% python3 -q
>>> import numpy as np
>>> np.set_printoptions(suppress=True, linewidth=140)
>>> def rd(a):
...     return np.round(a, 2) + 0
... 
>>> F = np.loadtxt("mat.csv", delimiter=",")
>>> F
array([[-0.5 ,  0.2 , -0.7 , -1.6 , -0.2 ,  0.9 , -0.8 , -1.5 ,  2.48, -1.4 ,  0.6 ],
       [-0.5 ,  0.2 ,  0.4 ,  0.5 , -0.7 , -1.5 ,  1.1 , -0.2 , -4.53,  0.9 ,  0.2 ],
       [-0.2 ,  1.4 , -1.3 ,  0.8 , -0.7 ,  3.1 , -1.3 , -0.3 ,  9.47,  0.  , -0.9 ],
       [ 0.7 , -2.  , -1.3 ,  0.3 , -1.1 ,  1.4 , -1.  ,  0.1 ,  4.28, -1.4 , -2.  ],
       [-1.5 ,  1.  ,  0.6 , -1.8 , -0.5 , -1.7 , -1.3 ,  0.3 , -5.08,  0.  , -0.1 ],
       [-1.3 , -0.6 ,  0.1 ,  0.6 ,  0.5 ,  0.2 , -0.9 , -0.5 ,  0.67, -0.3 , -1.5 ],
       [ 0.6 , -0.8 ,  0.6 ,  0.1 ,  0.9 , -1.3 ,  0.9 ,  0.7 , -3.89, -1.1 , -1.5 ],
       [-0.1 , -1.3 ,  2.  ,  1.9 , -0.7 ,  1.2 ,  0.4 , -0.1 ,  3.44,  1.1 ,  0.1 ],
       [-0.4 , -0.6 , -2.  , -0.6 ,  0.9 , -0.7 , -0.2 ,  0.9 , -2.07,  0.2 , -0.6 ],
       [-0.2 , -0.2 ,  0.7 ,  0.7 , -1.  ,  0.3 , -1.  ,  0.6 ,  0.83,  0.2 , -0.6 ],
       [ 0.8 ,  0.4 ,  0.  ,  0.5 , -0.7 , -2.7 , -2.3 , -0.9 , -8.01, -0.6 ,  0.4 ],
       [ 0.1 ,  0.4 ,  2.1 , -0.6 , -0.1 ,  0.5 ,  0.4 ,  1.5 ,  1.51,  0.7 , -1.1 ],
       [-0.4 , -0.7 ,  0.4 , -0.7 ,  1.2 ,  0.3 , -0.6 ,  0.  ,  0.85, -1.  ,  0.7 ],
       [-0.6 ,  0.3 ,  1.3 , -1.  ,  0.1 , -0.3 , -0.6 , -1.3 , -0.83, -0.1 , -1.5 ],
       [-0.2 , -0.2 , -0.3 ,  0.4 ,  0.  ,  0.6 , -0.4 , -0.9 ,  1.7 , -1.1 , -0.9 ],
       [ 0.8 ,  0.6 ,  0.3 ,  0.8 , -0.1 ,  0.2 ,  1.  ,  0.  ,  0.7 , -0.7 ,  1.6 ],
       [-0.7 ,  2.  ,  0.3 ,  0.7 , -0.6 ,  0.4 ,  0.1 ,  1.5 ,  1.25, -0.6 , -0.1 ],
       [ 2.  ,  1.4 ,  0.2 ,  1.9 , -0.2 ,  0.3 , -1.4 ,  0.7 ,  0.87, -0.5 ,  0.2 ],
       [ 0.  ,  1.  ,  0.3 ,  0.4 ,  0.4 , -0.8 ,  0.2 , -0.2 , -2.44, -0.9 ,  2.1 ],
       [ 0.1 , -0.2 , -1.  , -0.8 , -1.  ,  0.5 ,  1.  , -0.9 ,  1.33, -1.2 , -0.9 ],
       [ 1.4 , -1.  ,  0.9 , -0.4 ,  0.  , -1.2 ,  0.3 , -0.6 , -3.66, -0.7 , -0.1 ],
       [ 0.4 , -0.1 ,  1.3 ,  1.4 ,  1.9 , -0.5 ,  1.5 , -0.5 , -1.58, -1.2 ,  0.7 ],
       [-0.8 ,  0.1 ,  0.2 , -1.2 ,  0.  ,  1.4 , -0.8 ,  2.5 ,  4.15, -1.6 , -0.3 ],
       [-1.2 , -0.2 ,  0.8 , -0.7 , -0.4 , -1.9 , -0.9 , -2.8 , -5.65,  0.6 ,  0.9 ],
       [ 0.  , -1.  ,  0.1 , -0.2 , -1.3 , -0.1 , -0.4 , -1.1 , -0.39, -0.4 , -0.3 ],
       [ 0.1 , -0.5 ,  0.9 , -0.9 , -0.7 , -1.2 , -0.2 ,  1.7 , -3.41, -1.  ,  0.3 ],
       [ 0.  , -1.6 ,  0.2 , -2.8 ,  0.1 , -0.5 ,  0.8 ,  0.4 , -1.76,  1.2 , -1.1 ],
       [ 1.2 , -0.4 ,  0.5 , -0.2 ,  0.8 ,  1.7 , -1.1 , -1.3 ,  5.19,  0.7 , -0.2 ],
       [-1.6 , -0.5 , -1.5 , -0.9 , -1.6 ,  0.9 , -0.4 ,  0.4 ,  2.82,  0.1 , -0.7 ],
       [ 0.3 ,  1.1 ,  0.  , -0.2 , -0.6 , -1.6 ,  0.2 ,  0.7 , -4.88, -0.6 ,  0.1 ]])
>>> other = np.c_[F[:, :10] @ np.array([[-6, 8, 7, -4, -1, 4, 2, -5, 0, -2],
...     [4, -1, -9, 9, -7, -8, -5, 8, 4, 5],
...     [5, 5, -1, 4, -3, -6, -3, -7, 2, -3],
...     [7, -4, -6, 9, -1, 5, -8, -3, -5, 8],
...     [6, -8, -5, -7, -2, -3, 1, -7, -6, 8],
...     [-5, 4, 4, -2, -5, -4, 6, -5, 6, -8],
...     [-6, -5, -8, 4, 3, -2, 3, -1, 6, -3],
...     [2, -3, -6, -8, -6, 5, -7, -7, -4, -2],
...     [0, 9, 4, -2, 7, 0, 0, -7, -7, 0],
...     [-3, 8, 0, -5, -8, 7, 6, 3, -4, -9]]), np.array([-3, 4, -4, 8, -9, -4, -7, -3, -6, 3, 6, -5, 6, -1, -1, 6, 6, -5, 8, 8, 3, 1, -4, -9, -6, 4, 1, -3, -9, 6])]
>>> print(rd(other))
[[-10.6   23.52  34.92  -2.96  33.86 -26.1   17.8    0.44   3.44   0.5   -3.  ]
 [  2.9  -43.07 -36.92  28.36 -28.11   7.7   -6.8   46.91  29.81   0.2    4.  ]
 [ -6.6   97.93  48.48  -7.64  43.59  -9.4    6.2  -54.59 -51.09  -8.2   -4.  ]
 [-19.8   46.32  58.02 -24.76  49.66  18.5    8.1  -44.46 -27.86  -9.7    8.  ]
 [ 17.3  -45.72 -25.32  10.66 -37.26 -14.2  -12.1   63.46  33.56   4.7   -9.  ]
 [ 17.4   -5.27   3.78   2.26   9.99  -3.1   -4.    -6.49 -13.89  12.9   -4.  ]
 [  8.1  -54.61 -26.46   1.28 -12.13   2.2  -13.1    4.43  18.53  17.2   -7.  ]
 [  2.6   51.36  17.06   6.32  13.78  11.2    0.1  -51.18 -24.98 -23.2   -3.  ]
 [ -2.9  -38.93 -11.18 -26.96  -9.19  18.6    4.    19.19  -4.11   8.8   -6.  ]
 [  7.9   20.77   9.42   3.04  -3.09   8.3  -12.3  -10.51 -10.11  -7.5    3.  ]
 [ 23.4  -63.89 -16.54  32.22 -41.97  11.3  -25.5   78.97  35.37  34.5    6.  ]
 [  2.7   28.79  -5.06 -11.02 -13.73  -8.5   -5.5  -31.37  -4.57 -24.6   -5.  ]
 [  9.    -3.45  10.7  -17.5   13.05 -12.5    2.3  -22.55  -9.45   8.5    6.  ]
 [  7.7    2.03   5.38  11.36  -2.11 -22.7    6.4   15.31  14.21  -0.7   -1.  ]
 [  2.6    9.1   16.1    7.9   24.    -9.2    0.4  -11.2   -6.1   11.6   -1.  ]
 [ -0.8    1.4   -8.8   17.     6.    -6.8   -8.8  -12.     4.7    7.8    6.  ]
 [ 17.2   -1.05 -27.6   20.6  -10.85 -13.8  -29.9   -3.65  -0.65  10.2    6.  ]
 [ 16.5   19.53   2.48  12.86 -13.71   7.3  -29.3  -17.09 -15.79  20.9   -5.  ]
 [ 15.8  -37.06 -27.06  24.38 -13.18 -13.5  -16.9   21.48  18.08  24.8    8.  ]
 [-24.7    9.27  18.02   7.14  31.91  -9.9   14.7    4.19  15.29  -7.     8.  ]
 [ -5.6  -24.74   2.06   4.62  -6.22   2.5    2.    13.32  25.22   2.5    3.  ]
 [ 21.   -42.82 -32.82  22.16  -0.26 -16.   -14.1  -17.44   7.66  32.5    1.  ]
 [  5.4   25.95  14.1  -32.2   18.15 -13.9  -14.2  -50.55 -22.25  -7.5   -4.  ]
 [ 10.6  -40.15  -7.4   33.6  -19.05 -10.7   10.5   75.05  38.25   8.3   -9.  ]
 [-10.8   10.89  24.44   8.88  15.87   3.2    8.5   11.13  10.73  -9.5   -6.  ]
 [  5.   -32.59 -13.84  -4.68 -17.67   3.3  -19.2   11.97  21.17  -2.4    4.  ]
 [-29.5   -0.44  12.66 -40.98  -6.22   8.1   33.7    8.32  15.12 -40.2    1.  ]
 [ -9.5   75.41  52.86 -25.08  25.43  -4.6   25.5  -50.23 -34.73 -15.1   -3.  ]
 [-17.4   27.18  23.88 -13.74  24.54   6.8   11.4    2.06  -9.64 -22.5   -9.  ]
 [  7.6  -51.32 -35.32  22.26 -31.56  -1.5  -21.4   47.36  34.36  14.7    6.  ]]
>>> rd(np.linalg.lstsq(F, other[:, 0])[0])
array([-6.,  4.,  5.,  7.,  6., -5., -6.,  2.,  0., -3.,  0.])
>>> other = F / np.linalg.norm(F, axis=1, keepdims=True)
>>> C2 = other @ other.T
>>> rd(np.linalg.norm(other, axis=1))
array([1., 1., 1., 1., 1., 1., 1., 1., 1., 1., 1., 1., 1., 1., 1., 1., 1., 1., 1., 1., 1., 1., 1., 1., 1., 1., 1., 1., 1., 1.])
>>> (C2 - 2 * np.eye(30)).round(6).argmax(axis=1)
array([14, 29, 27, 14, 29, 14, 20, 27,  6,  7, 29, 22,  0, 23,  3, 17, 22, 16, 29, 14,  6, 18,  2, 10, 23, 29,  8,  2,  2, 10])
>>> np.argwhere(np.triu(np.abs(C2) > 0.95, 1))
array([], shape=(0, 2), dtype=int64)
>>> E = np.load("a.npy")
>>> E
array([[3., 0., 2., 2., 2., 2., 0., 0., 0., 0., 2., 0., 2., 2., 2.],
       [0., 3., 0., 0., 0., 0., 0., 0., 0., 0., 0., 0., 0., 0., 0.],
       [2., 0., 3., 2., 2., 2., 0., 0., 0., 0., 2., 0., 2., 2., 2.],
       [2., 0., 2., 3., 2., 2., 0., 0., 0., 0., 2., 0., 2., 2., 2.],
       [2., 0., 2., 2., 3., 2., 0., 0., 0., 0., 2., 0., 2., 2., 2.],
       [2., 0., 2., 2., 2., 3., 0., 0., 0., 0., 2., 0., 2., 2., 2.],
       [0., 0., 0., 0., 0., 0., 3., 2., 2., 2., 0., 2., 0., 0., 0.],
       [0., 0., 0., 0., 0., 0., 2., 3., 2., 2., 0., 2., 0., 0., 0.],
       [0., 0., 0., 0., 0., 0., 2., 2., 3., 2., 0., 2., 0., 0., 0.],
       [0., 0., 0., 0., 0., 0., 2., 2., 2., 3., 0., 2., 0., 0., 0.],
       [2., 0., 2., 2., 2., 2., 0., 0., 0., 0., 3., 0., 2., 2., 2.],
       [0., 0., 0., 0., 0., 0., 2., 2., 2., 2., 0., 3., 0., 0., 0.],
       [2., 0., 2., 2., 2., 2., 0., 0., 0., 0., 2., 0., 3., 2., 2.],
       [2., 0., 2., 2., 2., 2., 0., 0., 0., 0., 2., 0., 2., 3., 2.],
       [2., 0., 2., 2., 2., 2., 0., 0., 0., 0., 2., 0., 2., 2., 3.]])
>>> w, V = np.linalg.eigh(E)
>>> vec = np.array([2, 3, 3, -2, 5, -1, -4, 0, -1, 5, 3, 4, -4, 2, -4])
>>> rd(vec @ E @ vec / (vec @ vec)), rd(w[0]), rd(w[-1])
(np.float64(1.53), np.float64(1.0), np.float64(19.0))
>>> vec @ E @ vec
np.float64(237.0)
>>> rd(np.linalg.eigvalsh(E[1:, 1:]))
array([ 1.,  1.,  1.,  1.,  1.,  1.,  1.,  1.,  1.,  1.,  1.,  3., 11., 17.])
>>> np.abs(E).sum(axis=1).max(), rd(np.abs(w).max())
(np.float64(19.0), np.float64(19.0))
